$ python -q
>>> import numpy as np
>>> np.set_printoptions(suppress=True, linewidth=160)
>>> arr = np.load("run14.npy")
>>> arr
array([[ 0.59,  0.52, -0.32, -1.11],
       [-0.7 ,  0.4 , -0.3 , -0.2 ],
       [-1.1 , -0.6 ,  0.8 , -1.2 ],
       [ 0.6 ,  0.5 , -0.3 , -1.1 ],
       [-0.8 ,  0.8 , -2.2 ,  0.  ],
       [ 0.1 ,  0.1 , -3.3 ,  0.6 ]])
>>> r0 = np.array([-2, -2])
>>> np.round(np.polyval(r0, arr[1]), 2)
array([-0.6, -2.8, -1.4, -1.6])
>>> np.round(np.array([np.convolve(row, r0, "same") for row in arr]), 2)
array([[-1.18, -2.22, -0.4 ,  2.86],
       [ 1.4 ,  0.6 , -0.2 ,  1.  ],
       [ 2.2 ,  3.4 , -0.4 ,  0.8 ],
       [-1.2 , -2.2 , -0.4 ,  2.8 ],
       [ 1.6 ,  0.  ,  2.8 ,  4.4 ],
       [-0.2 , -0.4 ,  6.4 ,  5.4 ]])
>>> K = np.load("case12.npy")
>>> K
array([[ 4,  1,  0,  0],
       [ 1,  4, -1,  2],
       [ 0, -1,  6,  4],
       [ 0,  2,  4,  2]])
>>> rng = np.random.default_rng(4735)
>>> idx = rng.permutation(4)
>>> M2 = arr[:, idx] * rng.choice([-1, 1], 4)
>>> M2
array([[ 0.32,  0.52,  1.11, -0.59],
       [ 0.3 ,  0.4 ,  0.2 ,  0.7 ],
       [-0.8 , -0.6 ,  1.2 ,  1.1 ],
       [ 0.3 ,  0.5 ,  1.1 , -0.6 ],
       [ 2.2 ,  0.8 , -0.  ,  0.8 ],
       [ 3.3 ,  0.1 , -0.6 , -0.1 ]])
>>> U, _, Vh = np.linalg.svd(arr.T @ M2)
>>> np.round(np.linalg.lstsq(arr, M2)[0], 2) + 0
array([[ 0.,  0.,  0., -1.],
       [ 0.,  1.,  0.,  0.],
       [-1.,  0.,  0.,  0.],
       [ 0.,  0., -1.,  0.]])
>>> np.round(U @ Vh, 2) + 0
array([[ 0.,  0.,  0., -1.],
       [ 0.,  1.,  0.,  0.],
       [-1.,  0.,  0.,  0.],
       [ 0.,  0., -1.,  0.]])
>>> x0 = np.array([7, 9, 4, -8])
>>> h = np.maximum(K @ x0, 0)
>>> K.T @ h
array([171, 165,  49,  82])
>>> np.maximum(K @ (3 * x0), 0)
array([111,  69,   0,  54])
>>> np.round(np.tanh(K @ x0), 2)
array([ 1.,  1., -1.,  1.])
>>> x0 = np.array([0, 2, 3, 0])
>>> target = K @ x0
>>> b, lr = np.zeros(4), 1 / np.linalg.norm(K, 2) ** 2
>>> for i in range(15):
...     b -= lr * K.T @ (K @ b - target)
...     if i % 5 == 0: print(i, round(np.linalg.norm(K @ b - target), 2))
... 
0 4.57
5 2.71
10 2.3
>>> b.round(2)
array([0.13, 1.42, 2.32, 1.12])
>>> mat = np.loadtxt("x.csv", delimiter=",")
>>> mat.round(2) + 0
array([[-0.39,  0.33, -0.24,  0.1 , -0.41,  0.62,  0.35],
       [-0.24, -0.45,  0.16,  0.63,  0.31,  0.4 , -0.25],
       [ 0.42, -0.25, -0.75,  0.06,  0.3 ,  0.13,  0.3 ],
       [ 0.03, -0.01,  0.08, -0.68,  0.35,  0.57, -0.31],
       [-0.57, -0.63, -0.26, -0.34, -0.23, -0.22, -0.01],
       [-0.54,  0.37, -0.12,  0.  ,  0.67, -0.25,  0.21],
       [ 0.09, -0.31,  0.52, -0.14,  0.13,  0.09,  0.76]])
>>> # orthonormal columns
>>> np.round(mat.T @ mat, 2) + 0
array([[1., 0., 0., 0., 0., 0., 0.],
       [0., 1., 0., 0., 0., 0., 0.],
       [0., 0., 1., 0., 0., 0., 0.],
       [0., 0., 0., 1., 0., 0., 0.],
       [0., 0., 0., 0., 1., 0., 0.],
       [0., 0., 0., 0., 0., 1., 0.],
       [0., 0., 0., 0., 0., 0., 1.]])
>>> round(float(mat[:, 3] @ mat[:, 1]), 2)
-0.0
>>> x0 = np.array([2, 0, 2, 1, 0, 1, 1])
>>> target = mat @ x0
>>> b, lr = np.zeros(7), 1 / np.linalg.norm(mat, 2) ** 2
>>> for i in range(5):
...     b -= lr * mat.T @ (mat @ b - target)
...     if i % 1 == 0: print(i, round(np.linalg.norm(mat @ b - target), 2))
... 
0 0.0
1 0.0
2 0.0
3 0.0
4 0.0
>>> round(np.linalg.cond(mat), 2)
np.float64(1.0)
>>> b.round(2) + 0
array([2., 0., 2., 1., 0., 1., 1.])
>>> x0 = np.array([-3, -2, 1, -3, 1, 2, -3])
>>> np.round(mat @ np.eye(7)[0], 2)
array([-0.39, -0.24,  0.42,  0.03, -0.57, -0.54,  0.09])
>>> np.linalg.norm(mat @ x0) <= np.linalg.norm(mat, 2) * np.linalg.norm(x0) + 1e-9
np.True_
>>> np.round(mat @ x0, 2)
array([-0.25,  1.75, -2.  ,  4.44,  3.09,  0.31, -0.7 ])
>>> np.round((mat * x0).sum(axis=1), 2)
array([-0.25,  1.75, -2.  ,  4.44,  3.09,  0.31, -0.7 ])
>>> np.round(np.einsum("ij,j->i", mat, x0), 2)
array([-0.25,  1.75, -2.  ,  4.44,  3.09,  0.31, -0.7 ])
>>> M2 = mat / np.linalg.norm(mat, axis=1, keepdims=True)
>>> C2 = M2 @ M2.T
>>> (C2 - 2 * np.eye(7)).round(6).argmax(axis=1)
array([1, 0, 0, 0, 0, 0, 0])
>>> np.degrees(np.arccos(np.clip(C2[6, 2], -1, 1)))
np.float64(90.0)
>>> (np.abs(C2) > 0.9).astype(int)
array([[1, 0, 0, 0, 0, 0, 0],
       [0, 1, 0, 0, 0, 0, 0],
       [0, 0, 1, 0, 0, 0, 0],
       [0, 0, 0, 1, 0, 0, 0],
       [0, 0, 0, 0, 1, 0, 0],
       [0, 0, 0, 0, 0, 1, 0],
       [0, 0, 0, 0, 0, 0, 1]])
>>> C2[6].round(2) + 0
array([0., 0., 0., 0., 0., 0., 1.])
>>> W0 = np.load("mat.npy")
>>> W0
array([[ 0,  0,  0,  0,  0],
       [ 0,  0,  0,  0,  0],
       [ 0,  0,  0,  0,  0],
       [ 2,  1,  1, -1,  0],
       [ 2,  2, -1, -2, -2],
       [ 0,  0,  0,  0,  0],
       [ 3,  3, -1, -2, -2],
       [ 5,  4,  0, -3, -2],
       [ 2,  1,  1, -1,  0],
       [ 3,  3, -3, -3, -1],
       [ 4,  2,  1, -4, -4],
       [ 3,  1,  2, -2, -2],
       [ 0,  0,  0,  0,  0],
       [ 0,  0,  0,  0,  0],
       [ 1,  1, -2, -1,  1],
       [ 3,  2, -1, -2,  1],
       [ 5,  4,  0, -3, -2],
       [ 0,  0,  0,  0,  0],
       [ 0,  0,  0,  0,  0],
       [ 2,  1,  1, -1,  0],
       [ 0,  0,  0,  0,  0],
       [ 7,  4,  2, -5, -4],
       [ 1,  1, -2, -1,  1]])
>>> idx = W0[:, 2] > np.median(W0[:, 2])
>>> r0 = W0[idx].mean(axis=0) - W0[~idx].mean(axis=0)
>>> round((((W0 - W0.mean(axis=0)) @ r0 > 0) == idx).mean(), 2)
np.float64(0.78)
>>> idx.astype(int)
array([0, 0, 0, 1, 0, 0, 0, 0, 1, 0, 1, 1, 0, 0, 0, 0, 0, 0, 0, 1, 0, 1, 0])
>>> feats = np.load("w.npy")
>>> feats
array([[ -2,  -3,  -3,  -2,   2,   3,   3,  -1],
       [ -1,  -7,   2,  -5,   5,  -2,   2,  -3],
       [ -4,  -7,   3,  -7,   5,   1,  -3,  -3],
       [ -7,  -2,   6,  -6,  10,  -2,  -6,   1],
       [ -3,   2,   5,  -6,  12,  -2,  -6,   5],
       [ -4,   1,   8,  -2,   7,  -7, -11,   3],
       [  1,  -4,   7,   2,   6,  -5,  -8,  -1],
       [ -1,   0,  10,   7,   5,  -1,  -4,  -2],
       [ -4,   5,  11,   5,   6,   3,  -6,  -1],
       [ -4,   8,  15,   6,   2,   2, -11,   1],
       [ -6,   5,  18,   9,   4,   6, -12,  -1],
       [ -8,   8,  23,  10,   6,   1,  -8,   1],
       [ -8,  11,  21,  12,   8,   6, -12,  -4],
       [ -5,  12,  19,   7,  13,   2, -13,  -1],
       [ -1,  13,  17,   4,  16,   2, -12,  -3],
       [  3,  11,  19,   5,  12,   7, -11,  -1],
       [  8,   6,  20,   1,   7,   8, -14,  -4],
       [ 13,   5,  16,   2,   3,  10, -15,  -1],
       [ 13,   0,  20,  -3,  -1,   5, -13,  -6],
       [  9,   2,  23,   0,  -5,   7, -11,  -3],
       [  4,   5,  25,  -2,  -9,   3, -14,   2],
       [  3,  10,  28,  -5,  -6,   0, -14,   3],
       [  1,  14,  31,  -9,  -5,  -2, -16,   1]])
>>> x0 = np.array([4, 0, 5, 3, 5, 7, 7, 0])
>>> target = feats @ x0
>>> b, lr = np.zeros(8), 1 / np.linalg.norm(feats, 2) ** 2
>>> for i in range(200):
...     b -= lr * feats.T @ (feats @ b - target)
...     if i % 50 == 0: print(i, round(np.linalg.norm(feats @ b - target), 2))
... 
0 223.61
50 58.78
100 40.16
150 29.49
>>> b.round(2)
array([ 3.34,  0.51,  3.81,  2.8 ,  4.29,  6.78,  5.12, -1.86])
